>>> import numpy as np
>>> import numpy.linalg as la
>>> np.set_printoptions(precision=2, suppress=True, linewidth=140, sign=" ")
>>> def tidy(a):
...     return np.round(a, 2) + 0
... 
>>> X = np.array([[2, 3, 0, 1, 3], [3, 3, 3, 1, 2], [1, 2, 1, 3, 1], [0, 0, 0, 1, 0]])
>>> print(X)
[[ 2  3  0  1  3]
 [ 3  3  3  1  2]
 [ 1  2  1  3  1]
 [ 0  0  0  1  0]]
>>> print(np.argsort(-la.norm(X, axis=0).round(6), kind="stable")[:3])
[ 1  0  4]
>>> print(la.cond(X) > 100)
False
>>> Uu, s, Vh = la.svd(X)
>>> print(tidy(s))
[ 7.8   2.45  2.24  0.22]
>>> print(np.argmax(s[:-1] / (s[1:] + 1e-6)) + 1)
3
>>> B = Uu[:, :3] @ np.diag(s[:3]) @ Vh[:3]
>>> print(tidy(la.norm(X - B, 2)), tidy(s[3]))
0.22 0.22
>>> print(la.matrix_rank(X, rtol=0.05))
3
>>> rng = np.random.default_rng(728)
>>> B = X + rng.integers(-2, 3, (4, 3)) @ rng.integers(-2, 3, (3, 5))
>>> print(B)
[[ 4  1  2 -1  5]
 [ 7 -1 -1  7  4]
 [ 5 -2  3  9 -3]
 [-2  2 -1 -5  5]]
>>> print(B - X)
[[ 2 -2  2 -2  2]
 [ 4 -4 -4  6  2]
 [ 4 -4  2  6 -4]
 [-2  2 -1 -6  5]]
>>> vec = np.array([1, 1, 1, 0, 0])
>>> h1 = np.maximum(B @ vec, 0)
>>> print(h1)
[ 7  5  6  0]
>>> print(B.T @ h1)
[ 93 -10  27  82  37]
>>> print(np.maximum(B @ vec, 0) - np.maximum(-B @ vec, 0))
[ 7  5  6 -1]
>>> print(B * (h1 > 1e-9)[:, None])
[[ 4  1  2 -1  5]
 [ 7 -1 -1  7  4]
 [ 5 -2  3  9 -3]
 [ 0  0  0  0  0]]
>>> print(np.flatnonzero(h1 > 1e-9))
[ 0  1  2]
>>> F = np.loadtxt("block18.csv", delimiter=",")
>>> print(F)
[[ 0.1  0.5  1.2  1.9  0.4  0.5  0.2]
 [ 1.8  0.3  0.  -3.9  0.3  0.9  3. ]
 [-0.2  0.  -0.6  1.6  1.3 -0.1  1.6]
 [-0.1  1.2 -0.4  1.  -0.4 -0.6  0.4]
 [-0.8  0.4  0.   1.6  0.3  0.5  0. ]
 [ 1.6 -0.3  0.2  0.8 -0.8  1.2  1.5]
 [ 0.1  1.6 -0.4 -0.2 -0.3  1.1 -1.5]
 [-0.8  0.2 -0.9 -0.6  1.4  0.5 -0.5]
 [-1.1 -0.2 -0.4  0.8 -0.5 -1.5 -0.1]
 [-0.5  1.4  0.2  0.5  1.4  0.   0.4]
 [-1.1  0.3  0.8  1.3  0.5 -0.6  0.6]
 [-0.1  0.1  0.2 -1.   0.4  0.8  0.3]
 [ 1.2  0.2  0.6  0.4  1.2  0.3 -0.5]
 [ 0.3 -0.5  0.8 -1.4  0.3 -1.  -0.1]
 [-1.2  1.2  1.6  0.9  0.6  1.3 -0.5]
 [-0.8 -1.7 -0.4 -1.2 -0.2  0.3  0.3]
 [-0.4  0.1  0.7 -1.8 -0.6 -0.6  0.4]
 [-2.7 -1.2 -0.2  0.6  0.8  1.1 -0.3]
 [ 0.  -2.4  1.5  0.1  0.1 -0.1  2. ]
 [-0.3 -2.3 -0.8  0.4  0.9 -0.5 -1.3]
 [ 0.6 -1.1 -2.4 -1.1 -0.3  0.9 -0.5]]
>>> vec = np.array([-3, -6, 3, 8, 6, 9, -2])
>>> rhs = F @ vec
>>> print(tidy(la.pinv(F) @ F))
[[ 1.  0.  0.  0.  0.  0.  0.]
 [ 0.  1.  0.  0.  0.  0.  0.]
 [ 0.  0.  1.  0.  0.  0.  0.]
 [ 0.  0.  0.  1.  0.  0.  0.]
 [ 0.  0.  0.  0.  1.  0.  0.]
 [ 0.  0.  0.  0.  0.  1.  0.]
 [ 0.  0.  0.  0.  0.  0.  1.]]
>>> try:
...     la.solve(F, rhs)
... except la.LinAlgError as e:
...     print(e)
... 
Last 2 dimensions of the array must be square
>>> rhs = rhs + 0.3 * rng.normal(size=21)
>>> print(tidy(rhs))
[ 21.69 -34.75  15.83  -9.2   19.58   6.8   -1.05   7.98  -6.94   5.43  10.81   1.34  10.76 -13.87  24.47   3.08 -21.1   34.33  15.12
  19.19  -4.19]
>>> c, *_ = la.lstsq(F, rhs)
>>> print(tidy(c))
[-3.04 -5.95  2.93  7.97  6.07  8.97 -2.03]
>>> print(c.round())
[-3. -6.  3.  8.  6.  9. -2.]
>>> print([round(float(la.norm(la.solve(F.T @ F + lam * np.eye(7), F.T @ rhs))), 2) for lam in (0, 1, 10, 100)])
[15.43, 14.6, 10.29, 3.21]
>>> B = np.c_[F[:, :5] @ np.array([[-3, -3, 1, 2, 2],
...     [0, 2, 2, 2, 1],
...     [-1, 3, -3, -2, -1],
...     [0, 1, -3, 2, -2],
...     [1, 0, 3, 0, -3]]), np.array([-3, -2, 1, -1, 3, -3, -3, 2, 0, -3, 2, -2, 0, 1, 1, -1, -1, 1, 3, 2, -2])]
>>> print(tidy(B))
[[ -1.1   6.2  -7.    2.6  -5.5  -3. ]
 [ -5.1  -8.7  15.   -3.6  10.8  -2. ]
 [  2.5   0.4   0.7   4.   -6.9   1. ]
 [  0.3   2.5  -0.7   5.    0.6  -1. ]
 [  2.7   4.8  -3.9   2.4  -5.3   3. ]
 [ -5.8  -4.   -4.4   3.8   3.5  -3. ]
 [ -0.2   1.5   4.2   3.8   3.5  -3. ]
 [  4.7  -0.5   8.3  -0.6  -3.5   2. ]
 [  3.2   2.5  -4.2  -0.2  -2.1   0. ]
 [  2.7   5.4   4.4   2.4  -5.   -3. ]
 [  3.    7.6  -5.3  -0.6  -6.8   2. ]
 [  0.5   0.1   3.7  -2.4   0.5  -2. ]
 [ -3.   -1.    2.2   2.4  -2.4   0. ]
 [ -1.4  -0.9   2.   -4.8   1.2   1. ]
 [  2.6  11.7  -4.5  -1.4  -6.4   1. ]
 [  2.6  -3.4   0.   -6.6   0.1  -1. ]
 [ -0.1   1.7   1.3  -5.6   4.   -1. ]
 [  9.1   5.7  -3.9  -6.2 -10.    1. ]
 [ -1.4  -0.2  -9.3  -7.6  -4.4   3. ]
 [  2.6  -5.7  -1.   -2.8  -5.6   2. ]
 [  0.3 -12.3   8.    1.6   5.6  -2. ]]
>>> print(la.matrix_rank(B))
6
>>> print(tidy(la.lstsq(F, B[:, 0])[0]))
[-3.  0. -1.  0.  1.  0.  0.]
>>> B = np.array([[-1, 2, 2, -1], [-2, 1, 2, 0], [1, 1, 2, -1], [2, -2, 0, 2]])
>>> E = B + B.T
>>> print(E)
[[-2  0  3  1]
 [ 0  2  3 -2]
 [ 3  3  4 -1]
 [ 1 -2 -1  4]]
>>> hat = np.triu(np.array([[5, 3, -2, 1], [0, 0, -4, 4], [4, 3, -5, -3], [1, 2, -5, 4]]), 1) + np.eye(4)
>>> B = hat @ E @ la.inv(hat)
>>> print(np.trace(B), np.trace(E))
8.0 8
>>> print(hat @ E - E @ hat)
[[ -5.   4.  -4.  11.]
 [ -8. -20. -12.  21.]
 [ -3.  -3.  21. -15.]
 [  0.  -3.  -6.   4.]]
>>> print(la.matrix_rank(B))
4
>>> print(tidy(np.poly(B)))
[  1.  -8. -12. 112.   9.]
